% python3 -q
>>> import numpy as np
>>> np.set_printoptions(precision=2, suppress=True, linewidth=120, legacy="1.25")
>>> B = np.array([[-1, -2, 3, -2], [3, 3, 1, 1], [-3, 1, 5, -3]])
>>> m1 = B.T @ B
>>> print(m1)
[[ 19   8 -15  14]
 [  8  14   2   4]
 [-15   2  35 -20]
 [ 14   4 -20  14]]
>>> print(np.einsum("ii->", m1))
82
>>> print(np.round(np.linalg.eigvals(m1).sum().real, 2))
82.0
>>> print(np.round(np.linalg.eigvals(m1), 2) + 0)
[58.03 20.16  3.82  0.  ]
>>> print(np.round(np.linalg.norm(m1, 2) / np.linalg.norm(m1), 2))
0.94
>>> print(np.argsort(-np.linalg.norm(m1, axis=0).round(6), kind="stable")[:3])
[2 0 3]
>>> rk = np.linalg.matrix_rank(m1)
>>> print(rk)
3
>>> null = np.linalg.svd(m1)[2][rk:].T
>>> print([int(np.linalg.matrix_rank(m1[:, :j + 1])) for j in range(4)])
[1, 2, 3, 3]
>>> print(null @ null.T)
[[ 0.07  0.04 -0.1  -0.23]
 [ 0.04  0.02 -0.06 -0.13]
 [-0.1  -0.06  0.15  0.34]
 [-0.23 -0.13  0.34  0.75]]
>>> print(np.allclose(m1 @ null, 0))
True
>>> vals, vecs = np.linalg.eigh(m1)
>>> x = np.array([-1, 1, 4, -5])
>>> print(np.linalg.eigvalsh(m1[1:, 1:]))
[ 0.44 15.46 47.09]
>>> print(round(float(x @ m1 @ x / (x @ x)), 2), round(vals[0], 2), round(float(vals[-1]), 2))
45.65 -0.0 58.03
>>> print(x @ m1 @ x)
1963
>>> print(vecs * np.abs(vals) @ vecs.T)
[[ 19.   8. -15.  14.]
 [  8.  14.   2.   4.]
 [-15.   2.  35. -20.]
 [ 14.   4. -20.  14.]]
>>> print(vecs * np.maximum(vals, 0) @ vecs.T)
[[ 19.   8. -15.  14.]
 [  8.  14.   2.   4.]
 [-15.   2.  35. -20.]
 [ 14.   4. -20.  14.]]
>>> vals, vecs = np.linalg.eigh(m1)
>>> print(np.linalg.eigvalsh(m1 + -2 * np.eye(4)))
[-2.    1.82 18.16 56.03]
>>> print(np.abs(vecs[:, -1]).round(6).argmax())
2
>>> print((vals > 1e-8).sum(), (vals < -1e-8).sum())
3 0
>>> print(np.unique(vals.round(6) + 0, return_counts=True)[1])
[1 1 1 1]
>>> print(np.round(np.linalg.svd(m1, compute_uv=False), 2) + 0)
[58.03 20.16  3.82  0.  ]
>>> print(vals.round(2) + 0)
[ 0.    3.82 20.16 58.03]
